$ python -q
>>> import numpy as np
>>> np.set_printoptions(precision=2, suppress=True, linewidth=200)
>>> F = np.load("arr.npy")
>>> F
array([[-0.12, -0.47,  1.17,  9.81],
       [ 1.38,  1.06, -0.93, 10.13],
       [-0.01,  2.23, -0.05, 10.53],
       [-0.75,  0.37,  0.13,  9.85],
       [ 0.98,  0.9 , -0.54, 10.69],
       [ 0.92, -0.66,  1.24, 10.91],
       [ 1.07, -0.9 ,  0.77,  8.17],
       [ 0.31,  2.47,  0.88, 10.94],
       [ 0.79, -0.81, -0.96, 10.31],
       [ 0.02,  0.16, -1.  ,  9.96],
       [-1.19, -0.14, -0.46,  9.02],
       [ 0.13,  1.81,  2.58, 10.13],
       [ 0.43, -1.02, -0.64, 12.61],
       [ 0.77,  0.96, -1.53, 10.  ],
       [ 2.34, -0.88,  0.2 ,  8.77],
       [-0.95, -1.21,  0.07, 11.34],
       [ 0.59,  0.88, -0.52,  9.85],
       [-1.37, -1.52, -0.56,  8.77],
       [ 0.61, -0.55, -0.55, 10.5 ],
       [-0.16, -1.38,  1.07,  9.61],
       [-0.73,  0.39,  0.03, 11.09],
       [-0.17, -0.97,  1.41, 11.11],
       [ 1.14,  0.68, -1.19, 10.64],
       [-2.44, -0.49, -0.35,  9.62],
       [ 0.06,  0.06,  0.08, 10.16],
       [-0.29,  0.35, -0.4 ,  9.86],
       [ 0.92, -1.15,  0.24, 11.11],
       [-1.36, -0.4 ,  1.08,  7.81],
       [-0.3 ,  0.31, -0.01,  8.42],
       [-0.12,  1.44,  0.14, 10.15],
       [-0.83,  0.68, -0.13,  8.83],
       [-0.94,  0.01, -2.01,  9.28],
       [-0.68, -0.77,  0.2 ,  8.95],
       [-1.08, -1.29,  2.25, 11.1 ],
       [-1.  ,  0.23, -0.6 ,  8.6 ],
       [ 0.03, -0.44, -0.6 , 10.55],
       [ 0.95, -0.22,  0.77, 11.42],
       [ 0.78, -0.22, -1.38,  8.5 ],
       [ 0.99,  1.92, -0.14,  9.76],
       [-0.72,  0.36, -0.31,  9.63],
       [ 0.86,  2.48, -0.86, 10.2 ],
       [-1.73, -0.21, -0.94,  8.4 ],
       [-1.56, -0.28, -0.33, 10.24]])
>>> cen = F - F.mean(axis=0)
>>> V = np.linalg.svd(cen)[2][:1]
>>> Y = cen - cen @ V.T @ V
>>> Y.std(axis=0)
array([0.64, 0.79, 0.94, 0.81])
>>> round(float(np.linalg.norm(Y) / np.linalg.norm(cen)), 2)
0.81
>>> np.linalg.norm(Y, axis=1).round(6).argmax()
np.int64(11)
>>> np.round(np.diag(V.T @ V), 2) + 0
array([0.4 , 0.33, 0.  , 0.27])
>>> np.cov(cen @ V.T, rowvar=False)
array(1.4)
>>> cen = (F - F.mean(axis=0)) / F.std(axis=0)
>>> cen.std(axis=0)
array([1., 1., 1., 1.])
>>> np.argwhere(np.abs(cen) > 2)
array([[ 2,  1],
       [ 7,  1],
       [11,  2],
       [12,  3],
       [14,  0],
       [23,  0],
       [27,  3],
       [31,  2],
       [33,  2],
       [40,  1]])
>>> b = np.linalg.lstsq(np.delete(cen, 2, axis=1), cen[:, 2])[0]
>>> np.abs(b).argmax()
np.int64(2)
>>> round(float(1 - np.var(cen[:, 2] - np.delete(cen, 2, axis=1) @ b)), 2)
0.05
>>> b
array([-0.06, -0.12,  0.18])
>>> d = np.linalg.norm(F[:, None] - F[None], axis=-1)
>>> np.unravel_index(d.round(6).argmax(), d.shape)
(np.int64(12), np.int64(27))
>>> d.shape
(43, 43)
>>> d[29].round(6).argsort(kind="stable")[:4]
array([29,  2, 16, 25])
>>> np.linalg.matrix_rank(d ** 2)
np.int64(6)
>>> d.mean(axis=1).argmax()
np.int64(11)
>>> d[:5, :5]
array([[0.  , 3.02, 3.05, 1.48, 2.6 ],
       [3.02, 0.  , 2.06, 2.49, 0.81],
       [3.05, 2.06, 0.  , 2.12, 1.74],
       [1.48, 2.49, 2.12, 0.  , 2.1 ],
       [2.6 , 0.81, 1.74, 2.1 , 0.  ]])
>>> m1 = np.loadtxt("case3.csv", delimiter=",")
>>> m1
array([[-3.,  0.,  0.,  0.,  0.,  0.,  0.,  0.,  0.,  0.],
       [ 0., -3.,  0.,  0.,  0.,  0.,  0.,  0.,  0.,  0.],
       [ 0.,  0.,  2.,  0.,  0.,  0.,  0.,  0.,  0.,  0.],
       [ 0.,  0.,  0., -3.,  0.,  0.,  0.,  0.,  0.,  0.],
       [ 0.,  0.,  0.,  0., -3.,  0.,  0.,  0.,  0.,  0.],
       [ 0.,  0.,  0.,  0.,  0., -2.,  0.,  0.,  0.,  0.],
       [ 0.,  0.,  0.,  0.,  0.,  0.,  0.,  0.,  0.,  0.],
       [ 0.,  0.,  0.,  0.,  0.,  0.,  0.,  0.,  0.,  0.],
       [ 0.,  0.,  0.,  0.,  0.,  0.,  0.,  0., -2.,  0.],
       [ 0.,  0.,  0.,  0.,  0.,  0.,  0.,  0.,  0., -2.]])
>>> m1 @ m1
array([[9., 0., 0., 0., 0., 0., 0., 0., 0., 0.],
       [0., 9., 0., 0., 0., 0., 0., 0., 0., 0.],
       [0., 0., 4., 0., 0., 0., 0., 0., 0., 0.],
       [0., 0., 0., 9., 0., 0., 0., 0., 0., 0.],
       [0., 0., 0., 0., 9., 0., 0., 0., 0., 0.],
       [0., 0., 0., 0., 0., 4., 0., 0., 0., 0.],
       [0., 0., 0., 0., 0., 0., 0., 0., 0., 0.],
       [0., 0., 0., 0., 0., 0., 0., 0., 0., 0.],
       [0., 0., 0., 0., 0., 0., 0., 0., 4., 0.],
       [0., 0., 0., 0., 0., 0., 0., 0., 0., 4.]])
>>> [int(np.linalg.matrix_rank(np.linalg.matrix_power(m1, p))) for p in range(1, 11)]
[8, 8, 8, 8, 8, 8, 8, 8, 8, 8]
>>> arr = np.load("layer7.npy")
>>> arr
array([[ 2,  2,  2,  1,  1,  1,  2,  0,  1,  2,  2],
       [ 4,  2,  3,  1,  3,  3,  4,  1,  2,  2,  2],
       [ 5,  3,  5,  2,  4,  4,  5,  2,  3,  4,  3],
       [ 6,  3,  5,  3,  5,  4,  7,  2,  5,  5,  3],
       [ 8,  5,  7,  5,  5,  6,  7,  3,  6,  6,  4],
       [ 9,  7,  9,  7,  7,  8,  8,  5,  6,  8,  6],
       [10,  8, 11,  8,  8,  9,  8,  7,  7, 10,  7],
       [11,  8, 13,  9,  8,  9,  8,  7,  8, 10,  9],
       [11,  9, 15,  9,  9, 11, 10,  9,  9, 12,  9],
       [11,  9, 16, 10, 11, 13, 10, 10, 11, 13, 11],
       [11, 11, 16, 11, 12, 14, 12, 10, 11, 14, 12],
       [13, 11, 18, 11, 13, 16, 14, 11, 11, 15, 12],
       [14, 13, 20, 12, 13, 16, 14, 11, 12, 15, 12],
       [15, 14, 21, 13, 13, 16, 16, 12, 12, 15, 13],
       [15, 15, 23, 14, 14, 18, 16, 12, 13, 17, 13],
       [15, 16, 23, 15, 16, 18, 16, 13, 15, 17, 15],
       [16, 17, 25, 16, 17, 19, 17, 15, 15, 18, 17],
       [17, 19, 27, 18, 18, 19, 17, 15, 17, 19, 19],
       [19, 20, 28, 19, 18, 20, 18, 15, 19, 19, 21],
       [19, 21, 29, 20, 19, 21, 18, 15, 19, 20, 21],
       [21, 21, 30, 22, 20, 22, 18, 16, 19, 21, 21],
       [22, 21, 30, 22, 20, 23, 18, 17, 19, 23, 21],
       [22, 22, 30, 24, 20, 25, 18, 19, 20, 23, 21],
       [22, 24, 30, 26, 22, 25, 19, 20, 20, 25, 23],
       [23, 25, 31, 28, 24, 26, 19, 20, 20, 26, 24],
       [23, 25, 32, 28, 25, 27, 21, 20, 22, 28, 24],
       [23, 25, 33, 28, 26, 29, 21, 20, 24, 28, 26],
       [25, 27, 34, 29, 26, 29, 23, 22, 25, 30, 26],
       [26, 28, 36, 31, 27, 30, 24, 24, 25, 30, 27],
       [28, 29, 36, 32, 28, 30, 25, 24, 27, 30, 27],
       [29, 29, 38, 32, 29, 30, 25, 26, 28, 30, 29],
       [30, 31, 40, 33, 30, 30, 25, 28, 29, 30, 30],
       [32, 32, 40, 34, 31, 32, 26, 30, 30, 31, 32],
       [32, 34, 40, 35, 33, 32, 28, 30, 30, 32, 32],
       [34, 35, 41, 36, 34, 32, 29, 31, 32, 34, 32]])
>>> d = np.linalg.norm(arr[:, None] - arr[None], axis=-1)
>>> np.linalg.matrix_rank(d ** 2)
np.int64(13)
>>> (d + 1e9 * np.eye(35)).round(6).argmin(axis=1)
array([ 1,  2,  3,  2,  3,  6,  7,  6,  9, 10,  9, 12, 13, 12, 15, 14, 15, 18, 19, 18, 21, 20, 21, 24, 23, 26, 25, 28, 29, 28, 29, 30, 33, 32, 33])
>>> np.flatnonzero(d[32] < d.mean() / 2)
array([27, 28, 29, 30, 31, 32, 33, 34])
